$ python3 -q
>>> import numpy as np
>>> np.set_printoptions(precision=2, suppress=True, linewidth=100)
>>> def tidy(a):
...     return np.round(a, 2) + 0
... 
>>> M = np.load("a.npy")
>>> M
array([[  0, -12,   7,   5,  -4],
       [ 12,   0,  -8,   5, -12],
       [ -7,   8,   0,   3,   0],
       [ -5,  -5,  -3,   0,   1],
       [  4,  12,   0,  -1,   0]])
>>> rank = np.linalg.matrix_rank(M)
>>> rank
np.int64(4)
>>> null = np.linalg.svd(M)[2][rank:].T
>>> np.linalg.matrix_rank(M.T @ M), np.linalg.matrix_rank(M @ M.T)
(np.int64(4), np.int64(4))
>>> null.shape
(5, 1)
>>> [int(np.linalg.matrix_rank(M[:i])) for i in range(1, len(M) + 1)]
[1, 2, 3, 4, 4]
>>> mat = np.load("dump.npy")
>>> mat
array([[ 3,  6,  6, -6,  0,  0],
       [-7, -4, -4, -6,  0,  0],
       [-1, -4, -4,  6,  0,  0],
       [ 2,  2,  2,  0,  0,  0]])
>>> U, s, VT = np.linalg.svd(mat)
>>> vecs = VT[:(s > 1e-8).sum()]
>>> rng = np.random.default_rng(14082)
>>> vec = mat[3] + -3 * mat[1] + rng.integers(2) * np.eye(6)[0]
>>> vec
array([23., 14., 14., 18.,  0.,  0.])
>>> print(np.linalg.matrix_rank(np.vstack([mat, vec])))
2
>>> print(tidy(np.linalg.norm(vec - vecs.T @ vecs @ vec)))
0.0
>>> tidy(vecs.T @ vecs)
array([[ 0.43,  0.29,  0.29,  0.29,  0.  ,  0.  ],
       [ 0.29,  0.36,  0.36, -0.14,  0.  ,  0.  ],
       [ 0.29,  0.36,  0.36, -0.14,  0.  ,  0.  ],
       [ 0.29, -0.14, -0.14,  0.86,  0.  ,  0.  ],
       [ 0.  ,  0.  ,  0.  ,  0.  ,  0.  ,  0.  ],
       [ 0.  ,  0.  ,  0.  ,  0.  ,  0.  ,  0.  ]])
>>> print(np.allclose(vecs.T @ vecs @ vec, vec))
True
>>> Y = mat + rng.integers(-2, 3, (4, 2)) @ rng.integers(-2, 3, (2, 6))
>>> Y
array([[ 3,  7,  5, -6, -1, -1],
       [-7, -1, -5, -8, -1,  0],
       [-1, -8, -2,  8,  2,  1],
       [ 2,  4,  2, -2,  0,  1]])
>>> print(np.abs(Y - mat).sum(axis=1))
[ 4  7 11  5]
>>> tidy(np.linalg.svd(Y - mat, compute_uv=False))
array([7.13, 2.49, 0.  , 0.  ])
>>> J = np.array([[-1, 3, 2, -1],
...     [2, -1, 3, -2],
...     [-2, 0, 1, 1],
...     [3, 3, -3, 2],
...     [2, 1, 3, 2]])
>>> J[-1] = J[0] + -1 * J[1]
>>> J
array([[-1,  3,  2, -1],
       [ 2, -1,  3, -2],
       [-2,  0,  1,  1],
       [ 3,  3, -3,  2],
       [-3,  4, -1,  1]])
>>> proj = J @ np.linalg.solve(J.T @ J, J.T)
>>> tidy(proj @ J[:, 3])
array([-1., -2.,  1.,  2.,  1.])
>>> np.linalg.matrix_rank(np.eye(5) - proj)
np.int64(1)
>>> U, s, VT = np.linalg.svd(J, full_matrices=False)
>>> U.shape, s.shape, VT.shape
((5, 4), (4,), (4, 4))
>>> print(np.allclose(U * s @ VT, J))
True
>>> tidy(U.T @ U)
array([[1., 0., 0., 0.],
       [0., 1., 0., 0.],
       [0., 0., 1., 0.],
       [0., 0., 0., 1.]])
>>> tidy(VT @ VT.T)
array([[1., 0., 0., 0.],
       [0., 1., 0., 0.],
       [0., 0., 1., 0.],
       [0., 0., 0., 1.]])
>>> tidy(np.abs(VT[0]))
array([0.23, 0.75, 0.49, 0.38])
>>> tidy(np.cumsum(s ** 2) / np.sum(s ** 2))
array([0.5 , 0.82, 0.98, 1.  ])
>>> print(tidy(s))
[6.96 5.59 3.99 1.21]
>>> Y = np.c_[J[:, :3] @ np.array([[-2, -1, 3], [1, -2, 1], [2, 1, 3]]), np.array([-2, 2, -2, -2, -1])]
>>> Y
array([[  9,  -3,   6,  -2],
       [  1,   3,  14,   2],
       [  6,   3,  -3,  -2],
       [ -9, -12,   3,  -2],
       [  8,  -6,  -8,  -1]])
>>> print(tidy(np.linalg.lstsq(J, Y[:, 0])[0]))
[-2.  1.  2.  0.]
>>> vec = np.array([1, 3, 1, -1, 3, -3])
>>> mat @ np.ones(6)
array([  9., -21.,  -3.,   6.])
>>> vec @ mat
Traceback (most recent call last):
  File "<python-input-45>", line 1, in <module>
    vec @ mat
    ~~~~^~~~~
ValueError: matmul: Input operand 1 has a mismatch in its core dimension 0, with gufunc signature (n?,k),(k,m?)->(n?,m?) (size 4 is different from 6)
>>> A = np.loadtxt("data.csv", delimiter=",")
>>> A
array([[-3.,  0.,  0.],
       [ 0., -3.,  0.],
       [ 0.,  0., -4.]])
>>> f = np.array([5, -1, 2])
>>> Y = A + np.outer(f, np.eye(3)[2])
>>> print(tidy(np.linalg.det(Y) / np.linalg.det(A)), tidy(1 + np.linalg.solve(A, f)[2]))
0.5 0.5
>>> print(Y)
[[-3.  0.  5.]
 [ 0. -3. -1.]
 [ 0.  0. -2.]]
>>> w, vecs = np.linalg.eigh(A)
>>> vec = np.array([1, 1, 2])
>>> print(vec @ A @ vec)
-22.0
>>> print(tidy(np.linalg.eigvalsh(A[1:, 1:])))
[-4. -3.]
>>> tidy(vec @ A @ vec / (vec @ vec)), w[0], w[-1]
(np.float64(-3.67), np.float64(-4.0), np.float64(-3.0))
>>> np.linalg.cond(mat) > 100
np.True_
>>> np.linalg.matrix_rank(mat, rtol=0.1)
np.int64(2)
>>> print(np.argsort(-np.linalg.norm(mat, axis=0).round(6), kind="stable")[:3])
[3 1 2]
>>> w, vecs = np.linalg.eig(A)
>>> tidy(np.sort(np.linalg.eigvals(A.T)))
array([-4., -3., -3.])
>>> w
array([-3., -3., -4.])
>>> tidy(np.sort(np.linalg.eigvals(A @ A)))
array([ 9.,  9., 16.])
>>> tidy(np.sort(np.linalg.eigvals(np.linalg.inv(A))))
array([-0.33, -0.33, -0.25])
>>> w, vecs = np.linalg.eigh(A)
>>> vecs @ np.diag(w) @ vecs.T
array([[-3.,  0.,  0.],
       [ 0., -3.,  0.],
       [ 0.,  0., -4.]])
>>> tidy(np.linalg.svd(A, compute_uv=False))
array([4., 3., 3.])
>>> print(w)
[-4. -3. -3.]
>>> print(np.unique(w.round(6) + 0, return_counts=True)[1])
[1 2]
>>> tidy(np.linalg.eigvalsh(A + 3 * np.eye(3)))
array([-1.,  0.,  0.])
>>> print((w > 1e-8).sum(), (w < -1e-8).sum())
0 3
>>> f = np.array([-1, 2, -1])
>>> v = np.array([2, 2, -1, 2])
>>> feats = np.outer(f, v)
>>> feats
array([[-2, -2,  1, -2],
       [ 4,  4, -2,  4],
       [-2, -2,  1, -2]])
>>> tidy(np.linalg.norm(feats, "nuc"))
np.float64(8.83)
>>> print(tidy(np.linalg.norm(feats, 2)))
8.83
>>> tidy(np.linalg.norm(feats, 1)), tidy(np.linalg.norm(feats, np.inf))
(np.float64(8.0), np.float64(14.0))
>>> np.linalg.norm(feats, axis=1).argmax()
np.int64(1)
>>> U, s, VT = np.linalg.svd(feats)
>>> vecs = VT[:(s > 1e-8).sum()]
>>> vec = feats[1] + 5 * feats[2] + rng.integers(2) * np.eye(4)[1]
>>> vec
array([-6., -6.,  3., -6.])
>>> tidy(np.diag(vecs.T @ vecs))
array([0.31, 0.31, 0.08, 0.31])
>>> F = np.load("out17.npy")
>>> print(F)
[[-2.  0.  3.  7.  3.  9.]
 [-2.  1. -5.  7.  8.  5.]
 [-5. -2.  1.  9.  0.  5.]
 [ 0.  0.  0.  2.  3.  2.]
 [ 0.  0.  0.  3.  2.  2.]
 [ 0.  0.  0.  0.  2.  0.]]
>>> O, vecs = np.linalg.qr(F[:, :1])[0], np.linalg.qr(F[:, 1:])[0]
>>> s = np.linalg.svd(O.T @ vecs, compute_uv=False)
>>> tidy(np.linalg.norm(O @ O.T - vecs @ vecs.T, 2))
np.float64(1.0)
>>> labels = rng.integers(0, 3, 6)
>>> X = np.array([[1, 2, -3, -2, 3, -3],
...     [0, -1, -2, 1, -2, -3],
...     [-3, -1, -2, -2, 0, 1],
...     [0, -2, -3, 0, 3, -3],
...     [-3, -3, 3, 2, 2, 0],
...     [-3, -1, 2, 2, 1, -1]]) * (labels[:, None] == labels)
>>> X
array([[ 1,  2, -3,  0,  0,  0],
       [ 0, -1, -2,  0,  0,  0],
       [-3, -1, -2,  0,  0,  0],
       [ 0,  0,  0,  0,  0,  0],
       [ 0,  0,  0,  0,  2,  0],
       [ 0,  0,  0,  0,  1, -1]])
>>> f = np.array([1, 1])
>>> np.array([np.convolve(row, f, "same") for row in X])
array([[ 1,  3, -1, -3,  0,  0],
       [ 0, -1, -3, -2,  0,  0],
       [-3, -4, -3, -2,  0,  0],
       [ 0,  0,  0,  0,  0,  0],
       [ 0,  0,  0,  0,  2,  2],
       [ 0,  0,  0,  0,  1,  0]])
>>> np.convolve(X[0], f)
array([ 1,  3, -1, -3,  0,  0,  0])
>>> np.cross(X[0, :3], X[2, :3])
array([-7, 11,  5])
>>> Y = X + rng.integers(-2, 3, (6, 5)) @ rng.integers(-2, 3, (5, 6))
>>> Y
array([[  5,  -1,  -5,  -2,   1,   0],
       [ -8,   1,   4,  -4,  -8,   0],
       [ -3,  -1,  -6,   4,   0,   6],
       [  4,   2,  -4,   2,   9,  -4],
       [-10,  10,   3,   2,  -2,   2],
       [ -4,   7,   1,  -4,   2,  -5]])
>>> Y - X
array([[  4,  -3,  -2,  -2,   1,   0],
       [ -8,   2,   6,  -4,  -8,   0],
       [  0,   0,  -4,   4,   0,   6],
       [  4,   2,  -4,   2,   9,  -4],
       [-10,  10,   3,   2,  -4,   2],
       [ -4,   7,   1,  -4,   1,  -4]])
>>> np.linalg.matrix_rank(Y - X, tol=1e-8)
np.int64(5)
>>> print(tidy(np.linalg.svd(Y - X, compute_uv=False)))
[21.77 12.6  10.49  3.38  1.    0.  ]
>>> np.abs(Y - X).sum(axis=1)
array([12, 28, 14, 25, 31, 21])
>>> U, s, VT = np.linalg.svd(X)
>>> vecs = VT[:(s > 1e-8).sum()]
>>> vec = X[3] + 5 * X[0] + rng.integers(2) * np.eye(6)[2]
>>> print(vec)
[  5.  10. -15.   0.   0.   0.]
>>> print(np.allclose(vecs.T @ vecs @ vec, vec))
True
>>> tidy(vecs.T @ vecs)
array([[1., 0., 0., 0., 0., 0.],
       [0., 1., 0., 0., 0., 0.],
       [0., 0., 1., 0., 0., 0.],
       [0., 0., 0., 0., 0., 0.],
       [0., 0., 0., 0., 1., 0.],
       [0., 0., 0., 0., 0., 1.]])
>>> np.unique(X.round(6), axis=0).shape
(6, 6)
>>> tidy(X @ np.linalg.pinv(X) @ X)
array([[ 1.,  2., -3.,  0.,  0.,  0.],
       [ 0., -1., -2.,  0.,  0.,  0.],
       [-3., -1., -2.,  0.,  0.,  0.],
       [ 0.,  0.,  0.,  0.,  0.,  0.],
       [ 0.,  0.,  0.,  0.,  2.,  0.],
       [ 0.,  0.,  0.,  0.,  1., -1.]])
>>> np.allclose(X[:-1].T @ np.linalg.lstsq(X[:-1].T, X[-1])[0], X[-1])
False
>>> cov = X.T @ X
>>> np.linalg.matrix_rank(cov)
np.int64(5)
>>> np.allclose(cov, cov.T)
True
>>> np.diag(cov)
array([10,  6, 17,  0,  5,  1])
>>> m1 = np.load("x.npy")
>>> m1
array([[  8,  64, -32, -56],
       [  8,  64, -32, -56],
       [  5,  40, -20, -35],
       [  3,  24, -12, -21]])
>>> np.einsum("ij,ji->", m1, m1)
np.int64(961)
>>> np.einsum("ii->", m1)
np.int64(31)
>>> tidy(np.poly(m1))
array([  1., -31.,   0.,   0.,   0.])
